% ipython --no-banner

In [1]: import numpy as np

In [2]: import numpy.linalg as la

In [3]: np.set_printoptions(precision=1, suppress=True, linewidth=160)

In [4]: arr = 3 * np.eye(3) + np.eye(3, k=1)

In [5]: print(arr)
[[3. 1. 0.]
 [0. 3. 1.]
 [0. 0. 3.]]

In [6]: # triangular, det is the product of the diagonal

In [7]: [int(la.matrix_rank(la.matrix_power(arr, p))) for p in range(1, 4)]
Out[7]: [3, 3, 3]

In [8]: np.prod(np.diag(arr)), round(float(la.det(arr)), 1)
Out[8]: (np.float64(27.0), 27.0)

In [9]: M2 = np.array([[-3, -2], [0, 0]])

In [10]: C = np.array([[0]])

In [11]: m1 = np.block([[M2, np.array([[1], [-3]])], [np.zeros((1, 2)), C]])

In [12]: m1
Out[12]: 
array([[-3., -2.,  1.],
       [ 0.,  0., -3.],
       [ 0.,  0.,  0.]])

In [13]: np.allclose(m1[:-1].T @ la.lstsq(m1[:-1].T, m1[-1])[0], m1[-1])
Out[13]: True

In [14]: np.round(m1 @ la.pinv(m1) @ m1, 1) + 0
Out[14]: 
array([[-3., -2.,  1.],
       [ 0.,  0., -3.],
       [ 0.,  0.,  0.]])

In [15]: U, s, vt = la.svd(m1)

In [16]: evecs = vt[:(s > 1e-8).sum()]

In [17]: rng = np.random.default_rng(68)

In [18]: x = m1[2] + 2 * m1[1] + rng.integers(2) * np.eye(3)[1]

In [19]: print(x)
[ 0.  0. -6.]

In [20]: np.round(la.norm(x - evecs.T @ evecs @ x), 1)
Out[20]: np.float64(0.0)

In [21]: np.diag(evecs.T @ evecs)
Out[21]: array([0.7, 0.3, 1. ])

In [22]: la.matrix_rank(np.vstack([m1, x]))
Out[22]: np.int64(2)

In [23]: J = np.load("mat.npy")

In [24]: J
Out[24]: 
array([[ 3,  4,  5,  6],
       [ 7,  8,  9, 10],
       [11, 12, 13, 14]])

In [25]: # null space of dimension 2

In [26]: t3 = np.stack([J, 3 * J, J[::-1]])

In [27]: la.matrix_rank(t3)
Out[27]: array([2, 2, 2])

In [28]: la.norm(t3, axis=(1, 2))
Out[28]: array([31.8, 95.3, 31.8])

In [29]: W0 = np.load("layer10.npy")

In [30]: W0
Out[30]: 
array([[ 0,  1, -3],
       [ 0,  1, -3],
       [ 0,  0,  0],
       [ 0,  0,  0],
       [-3,  3, -2],
       [-3,  4, -5],
       [ 3,  2, -2],
       [-3,  3, -2],
       [ 3,  2, -2],
       [ 0,  0,  0],
       [ 0,  0,  0],
       [ 0,  0,  0],
       [ 0,  1, -3],
       [ 0,  0,  0],
       [ 0,  5, -4],
       [ 0,  0,  0],
       [ 0,  5, -4],
       [ 0,  0,  0],
       [ 0,  0,  0],
       [ 0,  1, -3],
       [-3,  4, -5],
       [ 0,  0,  0],
       [ 0,  5, -4],
       [-3,  3, -2],
       [-3,  4, -5]])

In [31]: M2 = np.c_[W0[:, :1] @ np.array([[1]]), np.array([2, 0, 0, 3, 0, 2, 0, 2, 3, 0, 3, 0, 1, 0, 3, 0, 0, 3, 1, 0, 0, 1, 3, 1, 3])]

In [32]: M2
Out[32]: 
array([[ 0,  2],
       [ 0,  0],
       [ 0,  0],
       [ 0,  3],
       [-3,  0],
       [-3,  2],
       [ 3,  0],
       [-3,  2],
       [ 3,  3],
       [ 0,  0],
       [ 0,  3],
       [ 0,  0],
       [ 0,  1],
       [ 0,  0],
       [ 0,  3],
       [ 0,  0],
       [ 0,  0],
       [ 0,  3],
       [ 0,  1],
       [ 0,  0],
       [-3,  0],
       [ 0,  1],
       [ 0,  3],
       [-3,  1],
       [-3,  3]])

In [33]: la.matrix_rank(np.c_[W0, M2])
Out[33]: np.int64(4)

In [34]: la.matrix_rank(M2)
Out[34]: np.int64(2)

In [35]: np.round(la.lstsq(W0, M2[:, 0])[0], 1) + 0
Out[35]: array([1., 0., 0.])

In [36]: np.round(la.norm(M2 - W0 @ la.lstsq(W0, M2)[0], axis=0), 1) + 0
Out[36]: array([0., 7.])
